% ipython --no-banner

In [1]: import numpy as np

In [2]: np.set_printoptions(precision=3, suppress=True, linewidth=120)

In [3]: arr = np.array([[16.0, -4.0, -10.0, 5.0],
   ...:     [28.0, -6.0, -20.0, 10.0],
   ...:     [28.0, -9.0, -17.0, 10.0],
   ...:     [30.0, -10.0, -20.0, 13.0]])

In [4]: np.round(np.linalg.eigvals(arr).sum().real, 3)
Out[4]: np.float64(6.0)

In [5]: round(float(np.linalg.det(2 * arr)), 3), round(float(np.linalg.det(arr)), 3)
Out[5]: (-576.0, -36.0)

In [6]: np.poly(arr)
Out[6]: array([  1.,  -6.,   5.,  24., -36.])

In [7]: round(np.linalg.det(arr.T), 3)
Out[7]: np.float64(-36.0)

In [8]: np.linalg.eigvals(arr)
Out[8]: array([-2.,  2.,  3.,  3.])

In [9]: print(round(float(np.linalg.det(arr[::-1])), 3))
-36.0

In [10]: basis = np.array([[-9, 6, -6, 8, -3, 3, -8, 2, 4, 1],
    ...:     [-3, -6, -8, 8, -4, -8, -8, -2, 9, 3]])

In [11]: mat = np.repeat(basis, 22 // 2, axis=0)

In [12]: rng = np.random.default_rng(539567)

In [13]: mat = mat + 0.1 * rng.normal(size=mat.shape)

In [14]: mat
Out[14]: 
array([[-9.004,  5.955, -6.217,  7.945, -3.05 ,  3.089, -7.934,  2.114,  4.109,  0.789],
       [-8.891,  5.976, -5.772,  7.892, -2.967,  2.878, -7.97 ,  2.131,  3.911,  1.057],
       [-9.105,  6.233, -5.986,  8.118, -2.916,  3.055, -7.859,  2.009,  3.968,  0.927],
       [-8.988,  5.959, -5.942,  8.086, -2.954,  3.109, -7.807,  2.007,  4.255,  1.031],
       [-9.073,  5.955, -6.164,  8.063, -2.941,  2.971, -8.081,  1.909,  3.722,  1.13 ],
       [-8.972,  6.011, -5.901,  8.039, -3.028,  3.009, -7.937,  1.999,  4.11 ,  0.861],
       [-9.068,  5.772, -6.108,  8.039, -3.049,  3.073, -7.987,  1.919,  4.126,  0.759],
       [-9.094,  5.754, -6.034,  8.09 , -2.878,  3.073, -8.07 ,  1.968,  4.05 ,  1.015],
       [-9.15 ,  5.923, -6.018,  7.859, -2.968,  2.944, -8.027,  1.955,  4.077,  1.273],
       [-8.952,  5.915, -6.12 ,  8.181, -3.037,  3.049, -8.055,  1.974,  4.01 ,  1.058],
       [-8.986,  6.246, -6.11 ,  7.892, -2.936,  3.001, -8.01 ,  1.988,  4.168,  1.004],
       [-3.143, -5.96 , -8.053,  8.   , -4.013, -7.858, -7.878, -1.843,  9.149,  3.04 ],
       [-2.908, -6.081, -8.079,  8.122, -3.927, -7.981, -8.124, -1.992,  8.95 ,  3.021],
       [-2.946, -5.952, -8.106,  8.044, -4.036, -8.021, -8.103, -1.855,  9.076,  3.14 ],
       [-2.968, -6.061, -7.894,  8.034, -4.208, -8.003, -7.983, -1.854,  8.883,  3.288],
       [-2.979, -5.868, -8.074,  7.916, -3.971, -7.953, -8.024, -1.949,  9.022,  2.888],
       [-2.953, -5.985, -8.085,  8.102, -3.921, -8.029, -7.947, -1.964,  9.063,  2.931],
       [-3.027, -6.012, -7.919,  7.839, -3.764, -7.892, -7.93 , -1.944,  9.111,  2.976],
       [-2.905, -5.925, -8.018,  8.247, -4.031, -7.886, -8.039, -2.267,  9.061,  3.198],
       [-2.932, -5.935, -8.017,  7.877, -4.038, -8.014, -7.898, -2.033,  9.04 ,  2.886],
       [-3.162, -5.981, -7.924,  8.014, -4.015, -8.088, -7.964, -1.98 ,  9.042,  3.082],
       [-3.095, -6.084, -8.013,  8.066, -4.089, -7.915, -7.816, -1.929,  8.956,  3.069]])

In [15]: lab = mat[:, 4] > np.median(mat[:, 4])

In [16]: f = mat[lab].mean(axis=0) - mat[~lab].mean(axis=0)

In [17]: lab.astype(int)
Out[17]: array([1, 1, 1, 1, 1, 1, 1, 1, 1, 1, 1, 0, 0, 0, 0, 0, 0, 0, 0, 0, 0, 0])

In [18]: np.argsort(-np.abs(f).round(6), kind="stable")
Out[18]: array([1, 5, 0, 8, 7, 9, 2, 4, 3, 6])

In [19]: f
Out[19]: array([-6.024, 11.958,  1.983, -0.005,  1.026, 10.99 , -0.003,  3.962, -4.986, -2.056])

In [20]: (((mat - mat.mean(axis=0)) @ f > 0) == lab).mean()
Out[20]: np.float64(1.0)
